% python3 -q
>>> import numpy as np
>>> np.set_printoptions(precision=2, suppress=True, linewidth=160, legacy="1.25")
>>> mat = np.loadtxt("w.csv", delimiter=",")
>>> print(mat)
[[-0.7  0.3  2.  -1.1 -2.9  0.5  1.9 -0.7]
 [ 0.3  2.5 -1.1  0.  -0.4 -0.6 -0.2  1.4]
 [-2.   0.8 -0.1 -0.7  0.2 -0.8  1.5  0.3]
 [-0.2 -0.6  0.4  0.4  1.3  0.6  0.4  0.6]
 [ 0.2  0.8 -0.5  0.7  0.3  1.1 -0.2 -0.6]
 [-0.4 -0.8 -0.2  1.3  1.6 -0.4  1.2 -0.6]
 [ 1.2  1.8  0.6 -1.5 -0.3 -2.7 -0.9 -1.8]
 [ 0.8  0.8  0.8  0.3 -0.4  0.5 -0.9 -2.3]
 [ 1.5  0.4 -0.5 -0.4  0.1 -0.3 -0.7 -0.1]
 [ 0.8  1.6 -1.2  0.8  0.1  0.1 -0.2 -0.6]
 [ 0.7 -0.9 -1.  -0.2  0.7  0.4 -1.2  0. ]
 [-1.6  2.4 -1.2 -1.3 -0.2  1.1  1.5  0.4]
 [-0.6  2.6 -2.4  0.6  1.6 -1.  -1.2  0.7]
 [-0.4 -0.1  0.5 -0.2 -0.2 -0.6  0.5  0.4]
 [ 0.9  0.3  0.9  0.2 -1.   0.9  1.  -0.1]
 [-0.9 -0.8  0.  -0.7 -0.2  0.6  1.2 -0.5]
 [-0.3 -0.6 -0.7  0.6  1.2 -2.  -0.8 -0.9]]
>>> x = np.array([1, 1, 3, 5, 1, 2, 4, 1])
>>> y = mat @ x
>>> y
array([  5.1,  -1.5,  -0.1,   7.1,   4.1,   9.7, -13.8,   0.2,  -5. ,   1.7,  -7.5,  -0.9,  -6.7,   1. ,   9.6,   0.1,  -6.9])
>>> np.linalg.solve(mat.T @ mat, mat.T @ y)
array([1., 1., 3., 5., 1., 2., 4., 1.])
>>> np.linalg.lstsq(mat, y)[0]
array([1., 1., 3., 5., 1., 2., 4., 1.])
>>> rng = np.random.default_rng(247109)
>>> y = y + 0.02 * rng.normal(size=17)
>>> y
array([  5.11,  -1.53,  -0.13,   7.11,   4.11,   9.7 , -13.78,   0.2 ,  -4.99,   1.69,  -7.49,  -0.9 ,  -6.69,   0.99,   9.64,   0.11,  -6.9 ])
>>> coef, *_ = np.linalg.lstsq(mat, y)
>>> [round(float(np.linalg.norm(np.linalg.solve(mat.T @ mat + lam * np.eye(8), mat.T @ y))), 2) for lam in (0, 1, 10, 100)]
[7.62, 6.62, 3.58, 0.94]
>>> coef
array([1.01, 1.  , 3.  , 4.99, 1.01, 2.  , 4.01, 1.  ])
>>> np.round(mat.T @ (y - mat @ coef), 2) + 0
array([0., 0., 0., 0., 0., 0., 0., 0.])
>>> coef.round()
array([1., 1., 3., 5., 1., 2., 4., 1.])
>>> C = mat[[15, 10]].astype(float)
>>> for _ in range(4):
...     lab = np.linalg.norm(mat[:, None] - C, axis=-1).argmin(axis=1)
...     C = np.array([mat[lab == j].mean(axis=0) for j in range(2)])
... 
>>> lab
array([0, 1, 0, 0, 1, 0, 1, 1, 1, 1, 1, 0, 1, 0, 0, 0, 1])
>>> print(C[1] - C[0])
[ 1.17  0.81 -0.95  0.36  0.5  -0.74 -1.85 -0.44]
>>> out = mat / np.sqrt((mat ** 2).mean(axis=1, keepdims=True))
>>> print(np.linalg.norm(out, axis=1))
[2.83 2.83 2.83 2.83 2.83 2.83 2.83 2.83 2.83 2.83 2.83 2.83 2.83 2.83 2.83 2.83 2.83]
>>> np.linalg.matrix_rank(mat - mat.mean(axis=1, keepdims=True))
7
>>> Ac = (mat - mat.mean(axis=0)) / mat.std(axis=0)
>>> Ac.std(axis=0)
array([1., 1., 1., 1., 1., 1., 1., 1.])
>>> np.argwhere(np.abs(Ac) > 2)
array([[ 0,  2],
       [ 0,  4],
       [ 2,  0],
       [ 6,  5],
       [ 7,  7],
       [12,  2]])
>>> coef = np.linalg.lstsq(np.delete(Ac, 3, axis=1), Ac[:, 3])[0]
>>> np.abs(coef).argmax()
3
>>> q, R = np.linalg.qr(mat)
>>> np.abs(np.diag(R))
array([3.88, 5.44, 3.76, 2.64, 2.45, 3.58, 2.28, 3.14])
>>> np.round(q @ R, 2) + 0
array([[-0.7,  0.3,  2. , -1.1, -2.9,  0.5,  1.9, -0.7],
       [ 0.3,  2.5, -1.1,  0. , -0.4, -0.6, -0.2,  1.4],
       [-2. ,  0.8, -0.1, -0.7,  0.2, -0.8,  1.5,  0.3],
       [-0.2, -0.6,  0.4,  0.4,  1.3,  0.6,  0.4,  0.6],
       [ 0.2,  0.8, -0.5,  0.7,  0.3,  1.1, -0.2, -0.6],
       [-0.4, -0.8, -0.2,  1.3,  1.6, -0.4,  1.2, -0.6],
       [ 1.2,  1.8,  0.6, -1.5, -0.3, -2.7, -0.9, -1.8],
       [ 0.8,  0.8,  0.8,  0.3, -0.4,  0.5, -0.9, -2.3],
       [ 1.5,  0.4, -0.5, -0.4,  0.1, -0.3, -0.7, -0.1],
       [ 0.8,  1.6, -1.2,  0.8,  0.1,  0.1, -0.2, -0.6],
       [ 0.7, -0.9, -1. , -0.2,  0.7,  0.4, -1.2,  0. ],
       [-1.6,  2.4, -1.2, -1.3, -0.2,  1.1,  1.5,  0.4],
       [-0.6,  2.6, -2.4,  0.6,  1.6, -1. , -1.2,  0.7],
       [-0.4, -0.1,  0.5, -0.2, -0.2, -0.6,  0.5,  0.4],
       [ 0.9,  0.3,  0.9,  0.2, -1. ,  0.9,  1. , -0.1],
       [-0.9, -0.8,  0. , -0.7, -0.2,  0.6,  1.2, -0.5],
       [-0.3, -0.6, -0.7,  0.6,  1.2, -2. , -0.8, -0.9]])
>>> round(float(abs(R[0, 0])), 2), round(np.linalg.norm(mat[:, 0]), 2)
(3.88, 3.88)
>>> np.round(q.T @ q, 2) + 0
array([[1., 0., 0., 0., 0., 0., 0., 0.],
       [0., 1., 0., 0., 0., 0., 0., 0.],
       [0., 0., 1., 0., 0., 0., 0., 0.],
       [0., 0., 0., 1., 0., 0., 0., 0.],
       [0., 0., 0., 0., 1., 0., 0., 0.],
       [0., 0., 0., 0., 0., 1., 0., 0.],
       [0., 0., 0., 0., 0., 0., 1., 0.],
       [0., 0., 0., 0., 0., 0., 0., 1.]])
>>> print(q.shape, R.shape)
(17, 8) (8, 8)
